$ ipython --no-banner

In [1]: import numpy as np

In [2]: from numpy import linalg as LA

In [3]: np.set_printoptions(precision=2, suppress=True, linewidth=100, sign=" ")

In [4]: rng = np.random.default_rng(688)

In [5]: W0 = np.array([[3, -1, -3, -2, 0, -1],
   ...:     [2, -3, 0, 1, 0, 3],
   ...:     [3, 3, 0, 1, -1, -3],
   ...:     [2, -2, 3, -2, 2, -1],
   ...:     [2, 3, -1, -3, 0, -1]]) * (rng.random((5, 6)) < 0.3)

In [6]: W0
Out[6]: 
array([[ 3,  0,  0,  0,  0, -1],
       [ 0, -3,  0,  0,  0,  0],
       [ 3,  3,  0,  1, -1,  0],
       [ 0,  0,  3, -2,  0,  0],
       [ 0,  3,  0,  0,  0, -1]])

In [7]: vec = np.array([-3, 3, 4, -4, 2, 3])

In [8]: a = np.maximum(W0 @ vec, 0)

In [9]: print(np.maximum(W0 @ vec, 0) - np.maximum(-W0 @ vec, 0))
[-12  -9  -6  20   6]

In [10]: print(W0.T @ a)
[  0  18  60 -40   0  -6]

In [11]: print(np.count_nonzero(W0))
11

In [12]: W0.shape
Out[12]: (5, 6)

In [13]: np.unravel_index(np.abs(W0).argmax(), W0.shape)
Out[13]: (np.int64(0), np.int64(0))

In [14]: np.diff(W0, axis=0)
Out[14]: 
array([[-3, -3,  0,  0,  0,  1],
       [ 3,  6,  0,  1, -1,  0],
       [-3, -3,  3, -3,  1,  0],
       [ 0,  3, -3,  2,  0, -1]])

In [15]: W0.sum(axis=1)
Out[15]: array([ 2, -3,  6,  1,  2])

In [16]: E = np.loadtxt("block15.csv", delimiter=",")

In [17]: E
Out[17]: 
array([[ 2.,  2.,  2.],
       [ 2.,  4.,  4.],
       [ 2.,  4.,  6.]])

In [18]: vec = np.array([6, 8, 8])

In [19]: y = E @ vec

In [20]: coef, lr = np.zeros(3), 1 / LA.norm(E, 2) ** 2

In [21]: for i in range(10):
    ...:     coef -= lr * E.T @ (E @ coef - y)
    ...:     if i % 2 == 0: print(i, round(LA.norm(E @ coef - y), 2))
    ...: 
0 2.94
2 2.84
4 2.75
6 2.66
8 2.58

In [22]: coef
Out[22]: array([ 4.39,  7.55,  9.08])

In [23]: m1 = np.loadtxt("w.csv", delimiter=",")

In [24]: print(m1)
[[ 48.94  20.32  10.15]
 [ 51.19  19.9    9.21]
 [ 49.74  18.87   8.05]
 [ 50.35  21.48  10.66]
 [ 50.23  19.     8.48]
 [ 50.65  19.21   8.57]
 [ 49.89  18.4   10.8 ]
 [ 50.28  21.33   9.14]
 [ 51.26  18.14   9.21]
 [ 50.36  19.78  11.7 ]
 [ 49.82  19.13  10.  ]
 [ 48.59  21.21   8.53]
 [ 51.4   21.16  10.17]
 [ 49.55  21.64   8.87]
 [ 50.18  20.22  12.04]
 [ 49.99  21.35   9.55]
 [ 51.03  20.86  11.12]
 [ 50.43  18.68  10.67]
 [ 49.08  18.82   9.88]
 [ 48.46  19.25  10.52]
 [ 49.48  20.52   8.97]
 [ 50.32  21.86  10.05]
 [ 48.2   19.51   9.94]
 [ 50.28  21.22  10.86]
 [ 50.19  19.43  10.13]
 [ 50.61  20.23   7.93]
 [ 49.64  21.57  10.33]
 [ 49.9   18.26   8.23]
 [ 49.47  17.68   9.55]
 [ 49.68  20.46   9.7 ]]

In [25]: round(LA.norm(m1, 2) / LA.norm(m1), 2)
Out[25]: np.float64(1.0)

In [26]: np.abs(LA.svd(m1)[2][-1])
Out[26]: array([ 0.05,  0.34,  0.94])

In [27]: [round(float(x), 2) for x in LA.svd(m1, compute_uv=False)[:3]]
Out[27]: [299.64, 6.22, 5.45]

In [28]: print(np.argsort(-LA.norm(m1, axis=0).round(6), kind="stable")[:3])
[ 0  1  2]

In [29]: round(np.log10(LA.cond(m1)))
Out[29]: 2

In [30]: feats = np.load("test18.npy")

In [31]: feats
Out[31]: 
array([[-0.87, -0.98,  0.87, -0.92],
       [ 0.4 , -0.35, -0.4 ,  0.85],
       [ 0.33,  0.93, -0.33, -0.32],
       [ 0.71,  0.98, -0.71,  0.5 ],
       [ 0.14,  0.45, -0.14,  0.01],
       [ 0.02, -0.89, -0.02,  0.77],
       [-0.27, -0.74,  0.27, -0.02],
       [-0.86, -0.99,  0.86, -0.83],
       [-0.45, -0.35,  0.45, -0.73],
       [ 0.69, -0.26, -0.69,  0.98],
       [-0.82, -0.98,  0.82, -0.83],
       [ 0.76,  0.99, -0.76,  0.44]])

In [32]: # rows and columns are dependent

In [33]: blk = np.stack([feats, 3 * feats, feats[::-1]])

In [34]: blk.shape
Out[34]: (3, 12, 4)

In [35]: print(LA.matrix_rank(blk))
[ 3  3  3]

In [36]: print(np.einsum("bij,cij->bc", blk, blk))
[[ 21.72  65.17 -10.45]
 [ 65.17 195.5  -31.35]
 [-10.45 -31.35  21.72]]

In [37]: basis = feats[[10, 8]].astype(float)

In [38]: for _ in range(6):
    ...:     z = LA.norm(feats[:, None] - basis, axis=-1).argmin(axis=1)
    ...:     basis = np.array([feats[z == j].mean(axis=0) for j in range(2)])
    ...: 

In [39]: z
Out[39]: array([ 0,  1,  1,  1,  1,  1,  0,  0,  0,  1,  0,  1])

In [40]: print(basis[1] - basis[0])
[ 1.09  1.07 -1.09  1.13]

In [41]: np.bincount(z)
Out[41]: array([ 5,  7])
